% python3 -q
>>> import numpy as np
>>> np.set_printoptions(precision=3, suppress=True, linewidth=120)
>>> def rnd(a):
...     return np.round(a, 3) + 0
... 
>>> W0 = np.load("dump.npy")
>>> W0
array([[0.571, 0.429, 0.   ],
       [0.25 , 0.25 , 0.5  ],
       [0.   , 0.333, 0.667]])
>>> O, evecs = np.linalg.qr(W0[:, :1])[0], np.linalg.qr(W0[:, 1:])[0]
>>> sigma = np.linalg.svd(O.T @ evecs, compute_uv=False)
>>> rnd(np.linalg.norm(O @ O.T - evecs @ evecs.T, 2))
np.float64(1.0)
>>> (sigma > 0.9).sum()
np.int64(1)
>>> rnd(np.degrees(np.arccos(sigma.clip(0, 1))))
array([18.68])
>>> A = np.maximum(np.array([[0, 0],
...     [3, 2],
...     [3, 0],
...     [1, 2],
...     [2, 3],
...     [2, 1],
...     [3, 3],
...     [2, 0],
...     [0, 0],
...     [1, 3],
...     [0, 1],
...     [3, 2],
...     [0, 2],
...     [2, 1],
...     [1, 3],
...     [2, 0],
...     [2, 1],
...     [2, 3],
...     [2, 2],
...     [1, 3]]) @ np.array([[0, 1, 0, 4], [5, 2, 3, 9]]) + np.array([3, 2, 3, 0]), 0)
>>> A
array([[ 3,  2,  3,  0],
       [13,  9,  9, 30],
       [ 3,  5,  3, 12],
       [13,  7,  9, 22],
       [18, 10, 12, 35],
       [ 8,  6,  6, 17],
       [18, 11, 12, 39],
       [ 3,  4,  3,  8],
       [ 3,  2,  3,  0],
       [18,  9, 12, 31],
       [ 8,  4,  6,  9],
       [13,  9,  9, 30],
       [13,  6,  9, 18],
       [ 8,  6,  6, 17],
       [18,  9, 12, 31],
       [ 3,  4,  3,  8],
       [ 8,  6,  6, 17],
       [18, 10, 12, 35],
       [13,  8,  9, 26],
       [18,  9, 12, 31]])
>>> left, sigma, Vt = np.linalg.svd(A)
>>> rnd(sigma)
array([129.818,   9.776,   4.666,   0.   ])
>>> Y = left[:, :3] @ np.diag(sigma[:3]) @ Vt[:3]
>>> rnd(np.linalg.norm(A - Y, 2)), rnd(sigma[3])
(np.float64(0.0), np.float64(0.0))
>>> rnd(A @ np.linalg.pinv(A) @ A)
array([[ 3.,  2.,  3.,  0.],
       [13.,  9.,  9., 30.],
       [ 3.,  5.,  3., 12.],
       [13.,  7.,  9., 22.],
       [18., 10., 12., 35.],
       [ 8.,  6.,  6., 17.],
       [18., 11., 12., 39.],
       [ 3.,  4.,  3.,  8.],
       [ 3.,  2.,  3.,  0.],
       [18.,  9., 12., 31.],
       [ 8.,  4.,  6.,  9.],
       [13.,  9.,  9., 30.],
       [13.,  6.,  9., 18.],
       [ 8.,  6.,  6., 17.],
       [18.,  9., 12., 31.],
       [ 3.,  4.,  3.,  8.],
       [ 8.,  6.,  6., 17.],
       [18., 10., 12., 35.],
       [13.,  8.,  9., 26.],
       [18.,  9., 12., 31.]])
>>> rnd(np.trace(np.linalg.pinv(A) @ A))
np.float64(3.0)
>>> u, r1 = A[3], A[5]
>>> u @ u
np.int64(783)
>>> u @ r1
np.int64(574)
>>> pr = (u @ r1) / (u @ u) * u
>>> rnd(pr)
array([ 9.53 ,  5.132,  6.598, 16.128])
>>> rnd(r1 - pr)
array([-1.53 ,  0.868, -0.598,  0.872])
>>> np.outer(u, r1)
array([[104,  78,  78, 221],
       [ 56,  42,  42, 119],
       [ 72,  54,  54, 153],
       [176, 132, 132, 374]])
>>> rnd((r1 - pr) @ u)
np.float64(0.0)
>>> [round(float(x), 3) for x in np.linalg.svd(A, compute_uv=False)[:3]]
[129.818, 9.776, 4.666]
>>> rnd(np.linalg.norm(A, 2) / np.linalg.norm(A))
np.float64(0.997)
>>> np.linalg.cond(A) > 100
np.True_
>>> Y = A / np.linalg.norm(A, axis=1)
Traceback (most recent call last):
  File "<python-input-29>", line 1, in <module>
    Y = A / np.linalg.norm(A, axis=1)
        ~~^~~~~~~~~~~~~~~~~~~~~~~~~~~
ValueError: operands could not be broadcast together with shapes (20,4) (20,) 
>>> Y = A / np.linalg.norm(A, axis=1, keepdims=True)
>>> G = Y @ Y.T
>>> rnd(G[14])
array([0.593, 0.992, 0.954, 1.   , 0.999, 0.995, 0.995, 0.972, 0.593, 1.   , 0.974, 0.992, 0.994, 0.995, 1.   , 0.972,
       0.995, 0.999, 0.998, 1.   ])
>>> rnd(np.linalg.norm(Y, axis=1))
array([1., 1., 1., 1., 1., 1., 1., 1., 1., 1., 1., 1., 1., 1., 1., 1., 1., 1., 1., 1.])
>>> rnd(np.degrees(np.arccos(np.clip(G[14, 10], -1, 1))))
np.float64(13.199)
>>> (G - 2 * np.eye(20)).round(6).argmax(axis=1)
array([ 8, 11,  7,  9, 17, 13,  1, 15,  0, 14, 12,  1,  3,  5,  9,  7,  5,  4,  4,  9])
>>> K = np.load("mat.npy")
>>> K
array([[ 0, -1, -2, -2,  2, -5],
       [ 0,  0,  3,  0,  1, -2],
       [ 0,  0,  0,  4,  1,  3],
       [ 0,  0,  0,  0,  5,  3],
       [ 0,  0,  0,  0,  0,  0],
       [ 0,  0,  0,  0,  0,  0]])
>>> W1 = np.array([[0, -5], [-7, -4], [6, -8], [-9, -1], [9, -5], [6, -1]])
>>> beta = np.array([1, 0])
>>> act = np.maximum(K @ W1 + beta, 0)
>>> (act > 0).astype(int)
array([[1, 1],
       [1, 0],
       [0, 0],
       [1, 0],
       [1, 0],
       [1, 0]])
>>> np.linalg.matrix_rank(act)
np.int64(2)
>>> act
array([[ 2, 17],
       [16,  0],
       [ 0,  0],
       [64,  0],
       [ 1,  0],
       [ 1,  0]])
>>> rnd((act > 0).mean(axis=0))
array([0.833, 0.167])
>>> W2 = np.array([[0, 0, 2], [2, 2, -2]])
>>> (act @ W2).round(6).argmax(axis=1)
array([0, 2, 0, 2, 2, 2])
>>> left, sigma = np.linalg.svd(K)
Traceback (most recent call last):
  File "<python-input-47>", line 1, in <module>
    left, sigma = np.linalg.svd(K)
    ^^^^^^^^^^^
ValueError: too many values to unpack (expected 2)
>>> left, sigma, Vt = np.linalg.svd(K, full_matrices=False)
>>> np.abs(left[:, 0]).round(6).argmax()
np.int64(0)
>>> rnd(Vt @ Vt.T)
array([[1., 0., 0., 0., 0., 0.],
       [0., 1., 0., 0., 0., 0.],
       [0., 0., 1., 0., 0., 0.],
       [0., 0., 0., 1., 0., 0.],
       [0., 0., 0., 0., 1., 0.],
       [0., 0., 0., 0., 0., 1.]])
>>> rnd(np.sqrt((sigma ** 2).sum())), rnd(np.linalg.norm(K))
(np.float64(10.583), np.float64(10.583))
>>> rnd(sigma)
array([7.826, 5.563, 3.547, 2.686, 0.   , 0.   ])
>>> rnd(left.T @ K @ Vt.T)
array([[7.826, 0.   , 0.   , 0.   , 0.   , 0.   ],
       [0.   , 5.563, 0.   , 0.   , 0.   , 0.   ],
       [0.   , 0.   , 3.547, 0.   , 0.   , 0.   ],
       [0.   , 0.   , 0.   , 2.686, 0.   , 0.   ],
       [0.   , 0.   , 0.   , 0.   , 0.   , 0.   ],
       [0.   , 0.   , 0.   , 0.   , 0.   , 0.   ]])
>>> rnd(np.abs(Vt[0]))
array([0.   , 0.085, 0.11 , 0.471, 0.161, 0.856])
>>> left.shape, sigma.shape, Vt.shape
((6, 6), (6,), (6, 6))
>>> np.allclose(left * sigma @ Vt, K)
True
>>> left, sigma, Vt = np.linalg.svd(K)
>>> evecs = Vt[:(sigma > 1e-8).sum()]
>>> rng = np.random.default_rng(7160)
>>> x0 = K[4] + 4 * K[5] + rng.integers(2) * np.eye(6)[5]
>>> x0
array([0., 0., 0., 0., 0., 1.])
>>> np.linalg.matrix_rank(np.vstack([K, x0]))
np.int64(5)
>>> np.allclose(evecs.T @ evecs @ x0, x0)
False
>>> rnd(evecs.T @ evecs)
array([[ 0.   ,  0.   ,  0.   ,  0.   ,  0.   ,  0.   ],
       [ 0.   ,  0.052,  0.122, -0.085, -0.085,  0.141],
       [ 0.   ,  0.122,  0.984,  0.011,  0.011, -0.018],
       [ 0.   , -0.085,  0.011,  0.992, -0.008,  0.013],
       [ 0.   , -0.085,  0.011, -0.008,  0.992,  0.013],
       [ 0.   ,  0.141, -0.018,  0.013,  0.013,  0.979]])
>>> rnd(np.diag(evecs.T @ evecs))
array([0.   , 0.052, 0.984, 0.992, 0.992, 0.979])
>>> K @ K
array([[  0,   0,  -3,  -8, -13, -10],
       [  0,   0,   0,  12,   3,   9],
       [  0,   0,   0,   0,  20,  12],
       [  0,   0,   0,   0,   0,   0],
       [  0,   0,   0,   0,   0,   0],
       [  0,   0,   0,   0,   0,   0]])
>>> rnd(np.sort(np.linalg.eigvals(K)))
array([0., 0., 0., 0., 0., 0.])
>>> np.linalg.matrix_rank(K - K[0, 0] * np.eye(6))
np.int64(4)
>>> T = np.stack([K, -3 * K, K[::-1]])
>>> rnd(np.linalg.norm(T, axis=(1, 2)))
array([10.583, 31.749, 10.583])
>>> T.sum(axis=0)
array([[ 0,  2,  4,  4, -4, 10],
       [ 0,  0, -6,  0, -2,  4],
       [ 0,  0,  0, -8,  3, -3],
       [ 0,  0,  0,  4, -9, -3],
       [ 0,  0,  3,  0,  1, -2],
       [ 0, -1, -2, -2,  2, -5]])
>>> mat = np.load("case14.npy")
>>> rnd(mat)
array([[ 0.014,  0.053,  0.043,  0.053,  0.053, -0.063],
       [ 0.053,  0.195,  0.159,  0.195,  0.195, -0.23 ],
       [ 0.043,  0.159,  0.13 ,  0.159,  0.159, -0.188],
       [ 0.053,  0.195,  0.159,  0.195,  0.195, -0.23 ],
       [ 0.053,  0.195,  0.159,  0.195,  0.195, -0.23 ],
       [-0.063, -0.23 , -0.188, -0.23 , -0.23 ,  0.272]])
>>> # projection: eigenvalues are 0 or 1
>>> evals, evecs = np.linalg.eigh(mat)
>>> rnd(np.linalg.eigvalsh(mat + 2 * np.eye(6)))
array([2., 2., 2., 2., 2., 3.])
>>> rnd(np.linalg.eigvalsh(mat @ mat))
array([0., 0., 0., 0., 0., 1.])
>>> rnd(np.abs(evecs[:, -1]))
array([0.12 , 0.441, 0.361, 0.441, 0.441, 0.521])
>>> np.unique(evals.round(6) + 0, return_counts=True)[1]
array([5, 1])
>>> (evals > 1e-8).sum(), (evals < -1e-8).sum()
(np.int64(1), np.int64(0))
>>> rnd(evals)
array([0., 0., 0., 0., 0., 1.])
>>> left, sigma, Vt = np.linalg.svd(mat)
>>> evecs = Vt[:(sigma > 1e-8).sum()]
>>> x0 = mat[3] + 3 * mat[1] + rng.integers(2) * np.eye(6)[3]
>>> rnd(x0)
array([ 0.212,  0.778,  0.637,  0.778,  0.778, -0.92 ])
>>> rnd(np.diag(evecs.T @ evecs))
array([0.014, 0.195, 0.13 , 0.195, 0.195, 0.272])
>>> Ac = A - A.mean(axis=0)
>>> evecs = np.linalg.svd(Ac)[2][:3]
>>> Y = Ac - Ac @ evecs.T @ evecs
>>> rnd(np.diag(evecs.T @ evecs))
array([0.832, 0.714, 0.472, 0.982])
>>> rnd(Y.std(axis=0))
array([0., 0., 0., 0.])
>>> m1 = np.loadtxt("data.csv", delimiter=",")
>>> rnd(m1)
array([[ -7.793,  -0.292,  -9.634, -21.11 ],
       [ -6.725,  -0.431,  -8.479, -18.713],
       [ -5.833,  -0.544,  -7.508, -16.692],
       [ -2.543,  -0.914,  -3.837,  -8.967],
       [ -2.311,  -0.934,  -3.568,  -8.394],
       [ -2.152,  -0.946,  -3.384,  -7.999],
       [  0.122,  -0.754,  -0.383,  -1.27 ],
       [  0.183,  -0.513,  -0.119,  -0.54 ],
       [ -0.235,   0.446,  -0.033,   0.137],
       [ -0.677,   1.379,  -0.135,   0.273],
       [ -0.997,   2.848,  -0.035,   0.891],
       [ -0.99 ,   3.276,   0.077,   1.223],
       [ -0.659,   4.658,   0.72 ,   2.818],
       [ -0.494,   5.023,   0.96 ,   3.375],
       [ -0.155,   5.621,   1.418,   4.409],
       [  1.603,   7.648,   3.543,   9.028]])
>>> Ac = m1 - m1.mean(axis=0)
>>> evecs = np.linalg.svd(Ac)[2][:3]
>>> Y = Ac - Ac @ evecs.T @ evecs
>>> rnd((Ac @ evecs.T).std(axis=0))
array([9.872, 1.989, 0.301])
>>> np.linalg.norm(Y, axis=1).round(6).argmax()
np.int64(0)
>>> Y = np.array([[2, -1, 2, 0], [-1, 2, 0, -1]])
>>> data = Y.T @ Y
>>> data
array([[ 5, -4,  4,  1],
       [-4,  5, -2, -2],
       [ 4, -2,  4,  0],
       [ 1, -2,  0,  1]])
>>> np.argsort(-np.linalg.norm(data, axis=0).round(6), kind="stable")[:3]
array([0, 1, 2])
>>> np.linalg.matrix_rank(data, rtol=0.1)
np.int64(2)
>>> np.linalg.cond(data) > 100
np.True_
>>> Y = np.array([[-1, 1], [-2, 0]])
>>> W2 = np.array([[2, 0], [2, 3]])
>>> M = np.kron(Y, W2)
>>> M
array([[-2,  0,  2,  0],
       [-2, -3,  2,  3],
       [-4,  0,  0,  0],
       [-4, -6,  0,  0]])
>>> left, sigma, Vt = np.linalg.svd(M, full_matrices=False)
>>> np.abs(left[:, 0]).round(6).argmax()
np.int64(3)
>>> rnd(left.T @ left)
array([[1., 0., 0., 0.],
       [0., 1., 0., 0.],
       [0., 0., 1., 0.],
       [0., 0., 0., 1.]])
>>> rnd(sigma / sigma[0])
array([1.   , 0.413, 0.382, 0.158])
>>> (sigma > 1e-8).sum()
np.int64(4)
>>> rnd(Vt @ Vt.T)
array([[1., 0., 0., 0.],
       [0., 1., 0., 0.],
       [0., 0., 1., 0.],
       [0., 0., 0., 1.]])
>>> rnd(np.cumsum(sigma ** 2) / np.sum(sigma ** 2))
array([0.745, 0.873, 0.981, 1.   ])
>>> ang = np.radians(30)
>>> r_ = np.eye(4)
>>> r_[3, 3] = r_[2, 2] = np.cos(ang)
>>> r_[3, 2], r_[2, 3] = -np.sin(ang), np.sin(ang)
>>> rnd(r_)
array([[ 1.   ,  0.   ,  0.   ,  0.   ],
       [ 0.   ,  1.   ,  0.   ,  0.   ],
       [ 0.   ,  0.   ,  0.866,  0.5  ],
       [ 0.   ,  0.   , -0.5  ,  0.866]])
>>> Y = M @ r_.T
>>> rnd(np.abs(Y - M).max(axis=0))
array([0.   , 0.   , 1.232, 1.402])
>>> np.allclose(M @ M.T, Y @ Y.T)
True
>>> np.allclose(np.linalg.norm(M, axis=1), np.linalg.norm(Y, axis=1))
True
>>> rnd(np.linalg.svd(M, compute_uv=False)), rnd(np.linalg.svd(Y, compute_uv=False))
(array([8.72 , 3.603, 3.331, 1.376]), array([8.72 , 3.603, 3.331, 1.376]))
>>> rnd(np.linalg.det(r_)), rnd(np.trace(r_))
(np.float64(1.0), np.float64(3.732))
>>> rnd(Y)
array([[-2.   ,  0.   ,  1.732, -1.   ],
       [-2.   , -3.   ,  3.232,  1.598],
       [-4.   ,  0.   ,  0.   ,  0.   ],
       [-4.   , -6.   ,  0.   ,  0.   ]])
>>> np.linalg.matrix_rank(m1, rtol=0.1)
np.int64(2)
>>> rnd(np.linalg.norm(m1, 2) / np.linalg.norm(m1))
np.float64(0.96)
>>> np.linalg.cond(m1) > 100
np.True_
>>> Ac = m1 - m1.mean(axis=1)
Traceback (most recent call last):
  File "<python-input-131>", line 1, in <module>
    Ac = m1 - m1.mean(axis=1)
         ~~~^~~~~~~~~~~~~~~~~
ValueError: operands could not be broadcast together with shapes (16,4) (16,) 
>>> Ac = m1 - m1.mean(axis=0)
>>> left, sigma, Vt = np.linalg.svd(Ac, full_matrices=False)
>>> rnd((sigma ** 2).sum() ** 2 / (sigma ** 4).sum())
np.float64(1.083)
>>> np.linalg.matrix_rank(Ac)
np.int64(3)
>>> np.searchsorted(np.cumsum(sigma ** 2) / (sigma ** 2).sum(), 0.9) + 1
np.int64(1)
>>> X = np.load("a.npy")
>>> rnd(X)
array([[-0.074,  0.163,  0.868, -0.373, -0.14 , -0.238],
       [-0.772,  0.045, -0.282, -0.091, -0.421, -0.369],
       [ 0.368,  0.362, -0.397, -0.624,  0.126, -0.413],
       [ 0.184, -0.893, -0.031, -0.317, -0.195, -0.17 ],
       [-0.184,  0.054, -0.083, -0.571, -0.159,  0.778],
       [-0.441, -0.199,  0.039, -0.193,  0.851, -0.054]])
>>> x0 = np.array([-9, -8, -2, 1, 0, -1])
>>> rnd((X * x0).sum(axis=1))
array([-2.509,  7.432, -5.624,  5.406,  0.041,  5.35 ])
>>> (X @ x0).argmax()
np.int64(1)
